% python3 -q
>>> import numpy as np
>>> np.set_printoptions(precision=1, suppress=True, linewidth=100, legacy="1.25")
>>> K = np.vander(np.arange(15) - 3, 4, increasing=True)
>>> K
array([[   1,   -3,    9,  -27],
       [   1,   -2,    4,   -8],
       [   1,   -1,    1,   -1],
       [   1,    0,    0,    0],
       [   1,    1,    1,    1],
       [   1,    2,    4,    8],
       [   1,    3,    9,   27],
       [   1,    4,   16,   64],
       [   1,    5,   25,  125],
       [   1,    6,   36,  216],
       [   1,    7,   49,  343],
       [   1,    8,   64,  512],
       [   1,    9,   81,  729],
       [   1,   10,  100, 1000],
       [   1,   11,  121, 1331]])
>>> out = np.array([[3, 4, 3], [-3, 5, 1], [-1, -1, -6], [-5, 8, 3]])
>>> np.vstack([K, out.T]).shape
(18, 4)
>>> np.einsum("ik,kj->ij", K, out)
array([[  138,  -236,  -135],
       [   45,   -74,   -47],
       [   10,   -10,    -7],
       [    3,     4,     3],
       [   -6,    16,     1],
       [  -47,    74,     5],
       [ -150,   226,    33],
       [ -345,   520,   103],
       [ -662,  1004,   233],
       [-1131,  1726,   441],
       [-1782,  2734,   745],
       [-2645,  4076,  1163],
       [-3750,  5800,  1713],
       [-5127,  7954,  2413],
       [-6806, 10586,  3281]])
>>> np.einsum("ik,kj->ji", K, out)
array([[  138,    45,    10,     3,    -6,   -47,  -150,  -345,  -662, -1131, -1782, -2645, -3750,
        -5127, -6806],
       [ -236,   -74,   -10,     4,    16,    74,   226,   520,  1004,  1726,  2734,  4076,  5800,
         7954, 10586],
       [ -135,   -47,    -7,     3,     1,     5,    33,   103,   233,   441,   745,  1163,  1713,
         2413,  3281]])
>>> np.linalg.matrix_rank(np.vstack([K, out.T]))
4
>>> mat = np.loadtxt("data.csv", delimiter=",")
>>> mat
array([[0., 0., 0., 0., 0., 1., 0., 0., 0., 0., 0., 0., 0.],
       [0., 0., 0., 0., 0., 0., 1., 0., 0., 0., 0., 0., 0.],
       [0., 0., 0., 0., 0., 0., 0., 0., 0., 0., 0., 1., 0.],
       [0., 0., 0., 1., 0., 0., 0., 0., 0., 0., 0., 0., 0.],
       [0., 0., 0., 0., 1., 0., 0., 0., 0., 0., 0., 0., 0.],
       [0., 1., 0., 0., 0., 0., 0., 0., 0., 0., 0., 0., 0.],
       [0., 0., 0., 0., 0., 0., 0., 0., 1., 0., 0., 0., 0.],
       [1., 0., 0., 0., 0., 0., 0., 0., 0., 0., 0., 0., 0.],
       [0., 0., 0., 0., 0., 0., 0., 1., 0., 0., 0., 0., 0.],
       [0., 0., 0., 0., 0., 0., 0., 0., 0., 1., 0., 0., 0.],
       [0., 0., 0., 0., 0., 0., 0., 0., 0., 0., 1., 0., 0.],
       [0., 0., 0., 0., 0., 0., 0., 0., 0., 0., 0., 0., 1.],
       [0., 0., 1., 0., 0., 0., 0., 0., 0., 0., 0., 0., 0.]])
>>> # keeps lengths
>>> np.sort(np.linalg.eigvals(mat).real)
array([-1. , -0.5, -0.5, -0.5, -0.5,  0.5,  0.5,  1. ,  1. ,  1. ,  1. ,  1. ,  1. ])
>>> def softmax(z):
...     e = np.exp(z - z.max(axis=-1, keepdims=True))
...     return e / e.sum(axis=-1, keepdims=True)
... 
>>> softmax(mat[2])
array([0.1, 0.1, 0.1, 0.1, 0.1, 0.1, 0.1, 0.1, 0.1, 0.1, 0.1, 0.2, 0.1])
>>> S = mat @ mat.T / np.sqrt(13)
>>> softmax(S)[2] @ mat
array([0.1, 0.1, 0.1, 0.1, 0.1, 0.1, 0.1, 0.1, 0.1, 0.1, 0.1, 0.1, 0.1])
>>> gram = mat.T @ mat
>>> np.trace(gram), (mat ** 2).sum()
(13.0, 13.0)
>>> (mat @ mat.T).shape
(13, 13)
>>> np.linalg.matrix_rank(gram)
13
>>> np.linalg.eigvalsh(gram)[::-1]
array([1., 1., 1., 1., 1., 1., 1., 1., 1., 1., 1., 1., 1.])
>>> E = np.loadtxt("out12.csv", delimiter=",")
>>> E
array([[-0.5, -0.1,  0.5,  1.4, -0.6, -0.4,  0.4, -0.1, -0.1],
       [-1.4, -1.3, -0.9,  1.8,  0.6, -0.9, -0.3,  1. , -0.8],
       [ 1.1, -1.6,  0.4, -0.3,  0. ,  0.8,  2.2, -0.2, -1.5],
       [ 0.9, -0.2, -1. , -0.2,  1.3, -0.8,  0.3, -1.7, -1. ],
       [-0.1, -0.6,  0.3,  0. ,  0.9, -2.2,  0. ,  0.1, -2.8],
       [-1.3, -0.2,  1.5,  1. , -0.4,  2.8,  0.5,  0. ,  0.2],
       [ 1.3,  0.9, -0.6,  1. ,  0.3,  1.8,  0.1, -0.5,  0.6],
       [ 1.3, -0.3,  0.3,  0.4,  0.2, -1.1, -2.1,  0.2, -0.6],
       [ 0.3, -0.1, -1.1,  2.1, -1.2, -2.1,  0.5, -0.4,  0.2],
       [ 0.2,  1. ,  0.4,  0.2,  1.4,  0.6,  0.5, -1.3,  0.9],
       [ 0.4,  1. ,  0.1,  1.3,  1. , -2.2,  0.8, -0.8,  0.5]])
>>> out = np.c_[E[:, :2] @ np.array([[7, 3], [4, 3]]), np.array([3, 2, -2, 2, 2, -1, -2, -1, 1, -1, 2])]
>>> out
array([[ -3.9,  -1.8,   3. ],
       [-15. ,  -8.1,   2. ],
       [  1.3,  -1.5,  -2. ],
       [  5.5,   2.1,   2. ],
       [ -3.1,  -2.1,   2. ],
       [ -9.9,  -4.5,  -1. ],
       [ 12.7,   6.6,  -2. ],
       [  7.9,   3. ,  -1. ],
       [  1.7,   0.6,   1. ],
       [  5.4,   3.6,  -1. ],
       [  6.8,   4.2,   2. ]])
>>> np.linalg.norm(np.linalg.qr(E)[0].T @ out, axis=0) ** 2 / ((out ** 2).sum(axis=0) + 1e-12)
array([1. , 1. , 0.8])
>>> np.linalg.matrix_rank(np.c_[E, out])
10
>>> np.round(np.linalg.lstsq(E, out[:, 0])[0], 1) + 0
array([7., 4., 0., 0., 0., 0., 0., 0., 0.])
>>> O, Rm = np.linalg.qr(E)
>>> np.round(O @ Rm, 1) + 0
array([[-0.5, -0.1,  0.5,  1.4, -0.6, -0.4,  0.4, -0.1, -0.1],
       [-1.4, -1.3, -0.9,  1.8,  0.6, -0.9, -0.3,  1. , -0.8],
       [ 1.1, -1.6,  0.4, -0.3,  0. ,  0.8,  2.2, -0.2, -1.5],
       [ 0.9, -0.2, -1. , -0.2,  1.3, -0.8,  0.3, -1.7, -1. ],
       [-0.1, -0.6,  0.3,  0. ,  0.9, -2.2,  0. ,  0.1, -2.8],
       [-1.3, -0.2,  1.5,  1. , -0.4,  2.8,  0.5,  0. ,  0.2],
       [ 1.3,  0.9, -0.6,  1. ,  0.3,  1.8,  0.1, -0.5,  0.6],
       [ 1.3, -0.3,  0.3,  0.4,  0.2, -1.1, -2.1,  0.2, -0.6],
       [ 0.3, -0.1, -1.1,  2.1, -1.2, -2.1,  0.5, -0.4,  0.2],
       [ 0.2,  1. ,  0.4,  0.2,  1.4,  0.6,  0.5, -1.3,  0.9],
       [ 0.4,  1. ,  0.1,  1.3,  1. , -2.2,  0.8, -0.8,  0.5]])
>>> np.linalg.matrix_rank(E)
9
>>> E.sum(axis=0)
array([ 2.2, -1.5, -0.1,  8.7,  3.5, -3.7,  2.9, -3.7, -4.4])
>>> E.shape
(11, 9)
>>> np.round(np.linalg.norm(E), 1)
10.3
>>> np.abs(E).max()
2.8
